% ipython --no-banner

In [1]: import numpy as np

In [2]: from numpy import linalg as LA

In [3]: np.set_printoptions(suppress=True, linewidth=160)

In [4]: feats = np.load("test4.npy")

In [5]: print(feats)
[[-1. -2.  0.]
 [-2. -1. -2.]
 [ 0. -2.  2.]]

In [6]: t = np.radians(180)

In [7]: R = np.eye(3)

In [8]: R[1, 1] = R[0, 0] = np.cos(t)

In [9]: R[1, 0], R[0, 1] = -np.sin(t), np.sin(t)

In [10]: print(R.round(2) + 0)
[[-1.  0.  0.]
 [ 0. -1.  0.]
 [ 0.  0.  1.]]

In [11]: A2 = feats @ R.T

In [12]: print(np.allclose(feats @ feats.T, A2 @ A2.T))
True

In [13]: print(np.abs(A2 - feats).max(axis=0))
[4. 4. 0.]

In [14]: print(round(float(LA.det(R)), 2), np.trace(R))
1.0 -1.0

In [15]: O, vecs = LA.qr(feats[:, :1])[0], LA.qr(feats[:, 1:])[0]

In [16]: sig = LA.svd(O.T @ vecs, compute_uv=False)

In [17]: print(np.round(np.degrees(np.arccos(sig.clip(0, 1))), 2))
[6.23]

In [18]: print((sig > 0.9).sum())
1

In [19]: print(sig.round(2))
[0.99]

In [20]: ev, vecs = LA.eigh(feats)

In [21]: print(np.round(vecs.T @ feats @ vecs, 2) + 0)
[[-3.4   0.    0.  ]
 [ 0.    0.18  0.  ]
 [ 0.    0.    3.22]]

In [22]: print(np.round(np.abs(vecs[:, -1]), 2))
[0.24 0.51 0.83]

In [23]: x = np.array([-1, -3, 2])

In [24]: print(feats * x)
[[ 1.  6.  0.]
 [ 2.  3. -4.]
 [-0.  6.  4.]]

In [25]: print(feats @ np.ones(3))
[-3. -5.  0.]

In [26]: print(np.einsum("ij,j->i", feats, x))
[ 7.  1. 10.]

In [27]: print((feats * x).sum(axis=1))
[ 7.  1. 10.]

In [28]: r0 = np.array([3, 1, 0])

In [29]: A2 = feats + np.outer(r0, np.eye(3)[0])

In [30]: print(LA.matrix_rank(LA.inv(A2) - LA.inv(feats), tol=1e-8))
1

In [31]: print(A2)
[[ 2. -2.  0.]
 [-1. -1. -2.]
 [ 0. -2.  2.]]

In [32]: W0 = np.loadtxt("w.csv", delimiter=",")

In [33]: print(W0)
[[ -6.4   14.21  15.79]
 [ 25.26  14.49  -2.77]
 [  7.76   8.02   2.76]
 [ 14.04   2.03   8.14]
 [-23.03  -2.05  -7.74]
 [ -5.56  19.92  19.  ]
 [ 22.49 -26.53 -14.49]
 [  0.83   2.98   3.98]
 [  2.96   0.19  10.55]
 [ 25.32   1.2   13.4 ]
 [  9.75   6.52 -12.93]
 [ 15.99 -12.39  -3.44]
 [  8.46 -23.1   -2.48]
 [-36.22  -1.52 -12.16]
 [ 12.98   6.32  -2.78]
 [-20.29 -29.3  -11.83]
 [-13.36 -25.44 -16.55]
 [-17.16 -31.51  41.11]
 [ 14.56  -4.64  20.  ]
 [-22.29  -0.95   4.96]]

In [34]: lab = W0[:, 1] > np.median(W0[:, 1])

In [35]: r0 = W0[lab].mean(axis=0) - W0[~lab].mean(axis=0)

In [36]: print(r0.round(2))
[15.78 23.33  5.78]

In [37]: print(np.argsort(-np.abs(r0).round(6), kind="stable"))
[1 0 2]

In [38]: print(lab.astype(int))
[1 1 1 1 0 1 0 1 1 1 1 0 0 0 1 0 0 0 0 0]

In [39]: A2 = np.c_[W0[:, :1] @ np.array([[3]]), np.array([-3, -1, 6, -7, -6, 3, -6, -6, -1, 6, -2, -1, 3, -4, -1, -5, -4, -3, -4, 1])]

In [40]: print(A2.round(2))
[[ -19.2    -3.  ]
 [  75.78   -1.  ]
 [  23.28    6.  ]
 [  42.12   -7.  ]
 [ -69.09   -6.  ]
 [ -16.68    3.  ]
 [  67.47   -6.  ]
 [   2.49   -6.  ]
 [   8.88   -1.  ]
 [  75.96    6.  ]
 [  29.25   -2.  ]
 [  47.97   -1.  ]
 [  25.38    3.  ]
 [-108.66   -4.  ]
 [  38.94   -1.  ]
 [ -60.87   -5.  ]
 [ -40.08   -4.  ]
 [ -51.48   -3.  ]
 [  43.68   -4.  ]
 [ -66.87    1.  ]]

In [41]: print(LA.matrix_rank(np.c_[W0, A2]))
4

In [42]: print(np.round(LA.lstsq(W0, A2[:, 0])[0], 2) + 0)
[3. 0. 0.]

In [43]: F = np.load("x.npy")

In [44]: print(F)
[[-1.2   0.    1.5   1.2  -0.4   0.2  -0.9  -1.2 ]
 [ 0.6   0.6   2.2   0.1   0.   -1.4  -1.   -0.1 ]
 [ 0.9   1.5  -0.7   1.5  -1.1   0.6   0.3   0.3 ]
 [-2.6  -0.6   0.8  -0.4  -1.1  -0.9   0.2   1.  ]
 [ 0.5   0.7  -0.5   0.4   0.1   1.1   0.3   0.5 ]
 [ 0.51  0.68 -0.49  0.4   0.14  1.12  0.3   0.5 ]]

In [45]: r0 = np.array([0, 1])

In [46]: print(np.round(np.cross(F[3, :3], F[5, :3]), 2))
[-0.25 -0.87 -1.46]

In [47]: print(np.array([np.convolve(row, r0, "same") for row in F]))
[[ 0.   -1.2   0.    1.5   1.2  -0.4   0.2  -0.9 ]
 [ 0.    0.6   0.6   2.2   0.1   0.   -1.4  -1.  ]
 [ 0.    0.9   1.5  -0.7   1.5  -1.1   0.6   0.3 ]
 [ 0.   -2.6  -0.6   0.8  -0.4  -1.1  -0.9   0.2 ]
 [ 0.    0.5   0.7  -0.5   0.4   0.1   1.1   0.3 ]
 [ 0.    0.51  0.68 -0.49  0.4   0.14  1.12  0.3 ]]

In [48]: print(np.polyval(r0, F[3]))
[1. 1. 1. 1. 1. 1. 1. 1.]

In [49]: rng = np.random.default_rng(97953)

In [50]: lab = rng.integers(0, 3, 5)

In [51]: mat = np.triu((lab[:, None] == lab) & (rng.random((5, 5)) < 0.8), 1).astype(int)

In [52]: mat += mat.T

In [53]: print(mat)
[[0 0 1 0 1]
 [0 0 0 0 0]
 [1 0 0 1 1]
 [0 0 1 0 1]
 [1 0 1 1 0]]

In [54]: A2 = mat + rng.integers(-2, 3, (5, 3)) @ rng.integers(-2, 3, (3, 5))

In [55]: print(A2)
[[ 0  0 -5 -8  7]
 [ 1 -3 -4  2  4]
 [-1  0  5 -3 -4]
 [ 0 -1 -1 -2  3]
 [ 3  4 -5  1  6]]

In [56]: print(A2 - mat)
[[ 0  0 -6 -8  6]
 [ 1 -3 -4  2  4]
 [-2  0  5 -4 -5]
 [ 0 -1 -2 -2  2]
 [ 2  4 -6  0  6]]

In [57]: print(np.abs(A2 - mat).sum(axis=1))
[20 14 16  7 18]

In [58]: print(LA.matrix_rank(A2 - mat, tol=1e-8))
3

In [59]: def softmax(z):
    ...:     e = np.exp(z - z.max(axis=-1, keepdims=True))
    ...:     return e / e.sum(axis=-1, keepdims=True)
    ...: 

In [60]: print(np.round(softmax(F).sum(axis=1), 2))
[1. 1. 1. 1. 1. 1.]

In [61]: print(np.round(softmax(10 * F[0]), 2) + 0)
[0.   0.   0.95 0.05 0.   0.   0.   0.  ]

In [62]: print(np.round(softmax(F[0] + 3), 2))
[0.03 0.09 0.38 0.28 0.06 0.1  0.03 0.03]

In [63]: scores = F @ F.T / np.sqrt(8)

In [64]: print(np.round(softmax(scores + np.triu(np.full(scores.shape, -np.inf), 1)), 2))
[[1.   0.   0.   0.   0.   0.  ]
 [0.14 0.86 0.   0.   0.   0.  ]
 [0.05 0.04 0.9  0.   0.   0.  ]
 [0.05 0.02 0.01 0.92 0.   0.  ]
 [0.08 0.06 0.44 0.05 0.36 0.  ]
 [0.06 0.05 0.32 0.04 0.27 0.27]]

In [65]: print(softmax(scores).round(6).argmax(axis=1))
[0 1 2 3 2 2]

In [66]: U, sig, vt = LA.svd(mat)

In [67]: vecs = vt[:(sig > 1e-8).sum()]

In [68]: x = mat[0] + 4 * mat[1] + rng.integers(2) * np.eye(5)[0]

In [69]: print(x)
[1. 0. 1. 0. 1.]

In [70]: print(round(float(LA.norm(x - vecs.T @ vecs @ x)), 2))
0.71

In [71]: print(np.allclose(vecs.T @ vecs @ x, x))
False

In [72]: print(LA.matrix_rank(np.vstack([mat, x])))
4

In [73]: print(np.round(vecs.T @ vecs, 2) + 0)
[[0.5 0.  0.  0.5 0. ]
 [0.  0.  0.  0.  0. ]
 [0.  0.  1.  0.  0. ]
 [0.5 0.  0.  0.5 0. ]
 [0.  0.  0.  0.  1. ]]

In [74]: J = np.array([[0.0, 0.0, 0.0, -2.0],
    ...:     [0.0, 0.0, 0.0, -2.0],
    ...:     [0.0, 0.0, 0.0, 3.0],
    ...:     [-2.0, -2.0, 3.0, 0.0]])

In [75]: x = np.array([-3, 3, 3, -4])

In [76]: print(LA.norm(J @ x) <= LA.norm(J, 2) * LA.norm(x) + 1e-9)
True

In [77]: print(J @ x)
[  8.   8. -12.   9.]

In [78]: print(J @ (2 * x))
[ 16.  16. -24.  18.]

In [79]: print(J @ np.eye(4)[3])
[-2. -2.  3.  0.]

In [80]: print((J * x).sum(axis=1))
[  8.   8. -12.   9.]

In [81]: print((J @ x).argmax())
3

In [82]: print(J * x)
[[ -0.   0.   0.   8.]
 [ -0.   0.   0.   8.]
 [ -0.   0.   0. -12.]
 [  6.  -6.   9.  -0.]]

In [83]: ev, vecs = LA.eigh(J)

In [84]: x = np.array([-3, 2, 5, 3])

In [85]: print(np.round(vecs * np.maximum(ev, 0) @ vecs.T, 2))
[[ 0.49  0.49 -0.73 -1.  ]
 [ 0.49  0.49 -0.73 -1.  ]
 [-0.73 -0.73  1.09  1.5 ]
 [-1.   -1.    1.5   2.06]]

In [86]: print(np.abs(J).sum(axis=1).max(), round(np.abs(ev).max(), 2))
7.0 4.12

In [87]: print(np.round(x @ J @ x / (x @ x), 2), round(ev[0], 2), round(float(ev[-1]), 2))
2.17 -4.12 4.12

In [88]: print(x @ J @ x)
102.0

In [89]: print((np.sign(vecs[:, -1].round(6)) == np.sign(vecs[0, -1].round(6))).astype(int))
[1 1 0 0]

In [90]: print([round(float(LA.det(J[:i, :i])), 2) + 0 for i in range(1, 5)])
[0.0, 0.0, 0.0, 0.0]

In [91]: print(np.round(LA.eigvalsh(J).min(), 2))
-4.12

In [92]: print(np.all(LA.eigvalsh(J) > 0))
False

In [93]: print(round(np.trace(LA.pinv(J) @ J), 2))
2.0

In [94]: print(np.unique(J.round(6), axis=0).shape)
(3, 4)

In [95]: m1 = np.array([[1.0, 0.5, 0.25, 0.12, 0.06, 0.03, 0.02, 0.01],
    ...:     [0.5, 1.0, 0.5, 0.25, 0.12, 0.06, 0.03, 0.02],
    ...:     [0.25, 0.5, 1.0, 0.5, 0.25, 0.12, 0.06, 0.03],
    ...:     [0.12, 0.25, 0.5, 1.0, 0.5, 0.25, 0.12, 0.06],
    ...:     [0.06, 0.12, 0.25, 0.5, 1.0, 0.5, 0.25, 0.12],
    ...:     [0.03, 0.06, 0.12, 0.25, 0.5, 1.0, 0.5, 0.25],
    ...:     [0.02, 0.03, 0.06, 0.12, 0.25, 0.5, 1.0, 0.5],
    ...:     [0.01, 0.02, 0.03, 0.06, 0.12, 0.25, 0.5, 1.0]])

In [96]: Lm = LA.cholesky(m1)

In [97]: print(m1 / np.sqrt(np.outer(np.diag(m1), np.diag(m1))))
[[1.   0.5  0.25 0.12 0.06 0.03 0.02 0.01]
 [0.5  1.   0.5  0.25 0.12 0.06 0.03 0.02]
 [0.25 0.5  1.   0.5  0.25 0.12 0.06 0.03]
 [0.12 0.25 0.5  1.   0.5  0.25 0.12 0.06]
 [0.06 0.12 0.25 0.5  1.   0.5  0.25 0.12]
 [0.03 0.06 0.12 0.25 0.5  1.   0.5  0.25]
 [0.02 0.03 0.06 0.12 0.25 0.5  1.   0.5 ]
 [0.01 0.02 0.03 0.06 0.12 0.25 0.5  1.  ]]

In [98]: ev, vecs = LA.eigh(m1)

In [99]: x = np.array([1, -1, 1, 2, 0, -1, 1, -1])

In [100]: print(x @ m1 @ x / (x @ x), np.round(ev[0], 2), np.round(ev[-1], 2))
0.76 0.35 2.56

In [101]: print(round(float(x @ m1 @ x), 2))
7.6

In [102]: print(np.round(vecs * np.sqrt(ev) @ vecs.T, 2) + 0)
[[0.96 0.25 0.09 0.04 0.02 0.01 0.01 0.  ]
 [0.25 0.93 0.24 0.09 0.04 0.02 0.01 0.01]
 [0.09 0.24 0.93 0.24 0.09 0.04 0.02 0.01]
 [0.04 0.09 0.24 0.93 0.24 0.09 0.04 0.02]
 [0.02 0.04 0.09 0.24 0.93 0.24 0.09 0.04]
 [0.01 0.02 0.04 0.09 0.24 0.93 0.24 0.09]
 [0.01 0.01 0.02 0.04 0.09 0.24 0.93 0.25]
 [0.   0.01 0.01 0.02 0.04 0.09 0.25 0.96]]

In [103]: print(np.round(vecs * np.maximum(ev, 0) @ vecs.T, 2))
[[1.   0.5  0.25 0.12 0.06 0.03 0.02 0.01]
 [0.5  1.   0.5  0.25 0.12 0.06 0.03 0.02]
 [0.25 0.5  1.   0.5  0.25 0.12 0.06 0.03]
 [0.12 0.25 0.5  1.   0.5  0.25 0.12 0.06]
 [0.06 0.12 0.25 0.5  1.   0.5  0.25 0.12]
 [0.03 0.06 0.12 0.25 0.5  1.   0.5  0.25]
 [0.02 0.03 0.06 0.12 0.25 0.5  1.   0.5 ]
 [0.01 0.02 0.03 0.06 0.12 0.25 0.5  1.  ]]

In [104]: print(np.round(vecs * np.abs(ev) @ vecs.T, 2))
[[1.   0.5  0.25 0.12 0.06 0.03 0.02 0.01]
 [0.5  1.   0.5  0.25 0.12 0.06 0.03 0.02]
 [0.25 0.5  1.   0.5  0.25 0.12 0.06 0.03]
 [0.12 0.25 0.5  1.   0.5  0.25 0.12 0.06]
 [0.06 0.12 0.25 0.5  1.   0.5  0.25 0.12]
 [0.03 0.06 0.12 0.25 0.5  1.   0.5  0.25]
 [0.02 0.03 0.06 0.12 0.25 0.5  1.   0.5 ]
 [0.01 0.02 0.03 0.06 0.12 0.25 0.5  1.  ]]

In [105]: print((np.sign(vecs[:, -1].round(6)) == np.sign(vecs[0, -1].round(6))).astype(int))
[1 1 1 1 1 1 1 1]

In [106]: r0 = np.array([1, 1, 1, 0, 0, -1, 1, 1])

In [107]: A2 = m1 + np.outer(r0, np.eye(8)[2])

In [108]: print(round(LA.det(A2) / LA.det(m1), 2), round(float(1 + LA.solve(m1, r0)[2]), 2))
1.98 1.98

In [109]: print(A2)
[[ 1.    0.5   1.25  0.12  0.06  0.03  0.02  0.01]
 [ 0.5   1.    1.5   0.25  0.12  0.06  0.03  0.02]
 [ 0.25  0.5   2.    0.5   0.25  0.12  0.06  0.03]
 [ 0.12  0.25  0.5   1.    0.5   0.25  0.12  0.06]
 [ 0.06  0.12  0.25  0.5   1.    0.5   0.25  0.12]
 [ 0.03  0.06 -0.88  0.25  0.5   1.    0.5   0.25]
 [ 0.02  0.03  1.06  0.12  0.25  0.5   1.    0.5 ]
 [ 0.01  0.02  1.03  0.06  0.12  0.25  0.5   1.  ]]

In [110]: E = np.array([[15, 3, 2, 0],
     ...:     [5, 1, 2, 0],
     ...:     [5, 1, 0, 3],
     ...:     [10, 2, 2, 1],
     ...:     [15, 3, 1, 1],
     ...:     [15, 3, 3, 0],
     ...:     [0, 0, 2, 2]])

In [111]: U, sig, vt = LA.svd(E)

In [112]: print(np.argmax(sig[:-1] / (sig[1:] + 1e-6)) + 1)
3

In [113]: A2 = U[:, :3] @ np.diag(sig[:3]) @ vt[:3]

In [114]: print(round(float(np.abs(E - A2).max()), 2))
0.0

In [115]: print(round(float(LA.norm(E - A2, 2)), 2), np.round(sig[3], 2))
0.0 0.0

In [116]: print(LA.matrix_rank(A2))
3

In [117]: print(round(np.trace(LA.pinv(E) @ E), 2))
3.0

In [118]: print(np.abs(np.diag(LA.qr(E)[1])) > 1e-9)
[ True False  True  True]

In [119]: print(np.unique(E.round(6), axis=0).shape)
(7, 4)

In [120]: U, sig, vt = LA.svd(E, full_matrices=False)

In [121]: print(np.round(vt @ vt.T, 2) + 0)
[[1. 0. 0. 0.]
 [0. 1. 0. 0.]
 [0. 0. 1. 0.]
 [0. 0. 0. 1.]]

In [122]: print(np.round(np.abs(vt[0]), 2))
[0.97 0.19 0.14 0.05]

In [123]: print(np.round(np.cumsum(sig ** 2) / np.sum(sig ** 2), 2))
[0.98 0.99 1.   1.  ]

In [124]: print(sig.round(2) + 0)
[29.62  3.64  2.85  0.  ]

In [125]: print((sig > 1e-8).sum())
3

In [126]: print(np.round(U.T @ E @ vt.T, 2) + 0)
[[29.62  0.    0.    0.  ]
 [ 0.    3.64  0.    0.  ]
 [ 0.    0.    2.85  0.  ]
 [ 0.    0.    0.    0.  ]]

In [127]: print(np.round(np.sqrt((sig ** 2).sum()), 2), round(LA.norm(E), 2))
29.98 29.98

In [128]: print(np.round(U.T @ U, 2) + 0)
[[1. 0. 0. 0.]
 [0. 1. 0. 0.]
 [0. 0. 1. 0.]
 [0. 0. 0. 1.]]

In [129]: arr = np.load("out3.npy")

In [130]: print(arr)
[[ 0.06  0.78  0.36 -0.06  0.78 -0.18]
 [ 0.    0.    0.    0.    0.    0.  ]
 [ 0.04  0.52  0.24 -0.04  0.52 -0.12]
 [-0.22 -2.86 -1.32  0.22 -2.86  0.66]
 [-0.05 -0.65 -0.3   0.05 -0.65  0.15]
 [ 0.04  0.52  0.24 -0.04  0.52 -0.12]
 [ 0.11  1.43  0.66 -0.11  1.43 -0.33]
 [ 0.06  0.78  0.36 -0.06  0.78 -0.18]]

In [131]: print(np.round(LA.norm(arr, axis=0), 2))
[0.27 3.52 1.63 0.27 3.52 0.81]

In [132]: print(round(LA.norm(arr, 1), 2), np.round(LA.norm(arr, np.inf), 2))
7.54 8.14

In [133]: print(round(LA.norm(arr[1], 1), 2), np.round(LA.norm(arr[1], np.inf), 2))
0.0 0.0

In [134]: print(np.round(LA.norm(arr, axis=1), 2))
[1.18 0.   0.78 4.32 0.98 0.78 2.16 1.18]
